>>> import numpy as np
>>> np.set_printoptions(suppress=True, linewidth=140)
>>> feats = np.load("out15.npy")
>>> print(feats)
[[-1 -4  0  0]
 [ 8  5  9  9]]
>>> w1 = np.array([[-4, -2], [0, -9], [-9, -7], [9, 2]])
>>> b = np.array([1, 2])
>>> H = np.maximum(feats @ w1 + b, 0)
>>> print((H > 0).mean(axis=0))
[0.5 0.5]
>>> print(H)
[[ 5 40]
 [ 0  0]]
>>> cent = np.array([[9, 6, -4], [1, 7, 9]])
>>> print(H @ cent)
[[ 85 310 340]
 [  0   0   0]]
>>> print((H @ cent).round(6).argmax(axis=1))
[2 0]
>>> print(w1 @ cent)
[[ -38  -38   -2]
 [  -9  -63  -81]
 [ -88 -103  -27]
 [  83   68  -18]]
>>> A2 = feats / np.linalg.norm(feats, axis=1, keepdims=True)
>>> gram = A2 @ A2.T
>>> print(round(np.degrees(np.arccos(np.clip(gram[1, 0], -1, 1))), 3))
115.382
>>> print((np.abs(gram) > 0.9).astype(int))
[[1 0]
 [0 1]]
>>> print(np.round(np.linalg.norm(A2, axis=1), 3))
[1. 1.]
>>> rng = np.random.default_rng(6702)
>>> A2 = feats + rng.integers(-2, 3, (2, 1)) @ rng.integers(-2, 3, (1, 4))
>>> print(A2)
[[-1 -4  0  0]
 [12  5  7 13]]
>>> print(A2 - feats)
[[ 0  0  0  0]
 [ 4  0 -2  4]]
>>> print(np.abs(A2 - feats).sum(axis=1))
[ 0 10]
>>> print(np.round(np.linalg.svd(A2 - feats, compute_uv=False), 3))
[6. 0.]
>>> r0, r1 = A2[0], A2[1]
>>> print(r0 @ r0)
17
>>> print(r0 @ r1)
-32
>>> p = (r0 @ r1) / (r0 @ r0) * r0
>>> print((r1 - p) @ r0)
0.0
>>> print(np.linalg.matrix_rank(np.outer(r0, r1)))
1
>>> print(p.round(3))
[ 1.882  7.529 -0.    -0.   ]
>>> print(np.round(r1 - p, 3))
[10.118 -2.529  7.    13.   ]
>>> A2 = feats[0, 0] * feats[1:] - np.outer(feats[1:, 0], feats[0])
>>> print(A2)
[[ 0 27 -9 -9]]
>>> print(feats[:, 0] / feats[0, 0])
[ 1. -8.]
>>> print(np.flatnonzero(~A2.round(6).any(axis=1)))
[]
>>> print(np.linalg.matrix_rank(A2), np.linalg.matrix_rank(feats))
1 2
>>> t = np.sort(rng.uniform(-2, 2, 22))
>>> m1 = np.c_[t, t ** 2, t ** 3] @ np.array([[1, 3, -9], [-4, -5, -5], [-6, -4, 2]])
>>> print(m1.round(3))
[[ 11.193  -1.763  -5.517]
 [  7.713  -2.883  -3.042]
 [  6.202  -3.3    -1.942]
 [ -0.407  -3.444   3.055]
 [ -0.564  -3.243   3.147]
 [ -0.728  -2.829   3.181]
 [ -0.762  -2.452   3.088]
 [ -0.75   -2.252   3.001]
 [ -0.596  -1.532   2.49 ]
 [ -0.594  -1.527   2.485]
 [ -0.15    0.364  -2.799]
 [ -0.52    0.202  -4.015]
 [ -0.541   0.191  -4.068]
 [ -1.416  -0.362  -5.768]
 [ -2.09   -0.831  -6.71 ]
 [ -6.324  -3.971 -10.441]
 [ -9.139  -6.106 -12.072]
 [-14.089  -9.873 -14.237]
 [-33.537 -24.627 -19.061]
 [-46.889 -34.682 -20.813]
 [-52.153 -38.631 -21.305]
 [-52.847 -39.151 -21.363]]
>>> x = np.array([3, -3, 3])
>>> rhs = m1 @ x
>>> print(np.round(np.linalg.solve(m1.T @ m1, m1.T @ rhs), 3))
[ 3. -3.  3.]
>>> rhs = rhs + 0.1 * rng.normal(size=22)
>>> print(rhs.round(3))
[  22.278   22.613   22.524   18.371   17.576   15.752   14.491   13.614   10.391   10.256   -9.909  -14.138  -14.438  -20.399  -23.977
  -38.417  -45.282  -55.421  -83.89   -99.204 -104.297 -105.178]
>>> b, *_ = np.linalg.lstsq(m1, rhs)
>>> print(b.round())
[ 3. -3.  3.]
>>> data = np.load("arr.npy")
>>> print(data)
[[-18.522 -13.372  16.714]
 [ -1.913  -6.988   6.124]
 [ -1.538   3.751  -2.3  ]
 [  5.918   4.531  -5.594]
 [  7.437   0.943  -3.238]
 [ -7.174   4.53   -0.827]
 [ 19.18   10.055 -14.496]
 [ -4.744 -16.339  14.084]
 [ 21.669  11.241 -16.322]
 [-14.257  -7.577  10.854]
 [  9.052  -0.116  -3.097]
 [ -9.092  -2.581   5.23 ]
 [ -6.282 -15.429  14.011]
 [  6.62    4.157  -5.48 ]
 [  5.703  -0.781  -1.464]
 [  0.533  -8.621   6.404]
 [ -0.396 -10.87    8.471]
 [  0.442   8.086  -6.278]
 [  4.72   16.369 -14.204]]
>>> D = np.linalg.norm(data[:, None] - data[None], axis=-1)
>>> print(D.shape)
(19, 19)
>>> print(np.unravel_index(D.round(6).argmax(), D.shape))
(np.int64(0), np.int64(8))
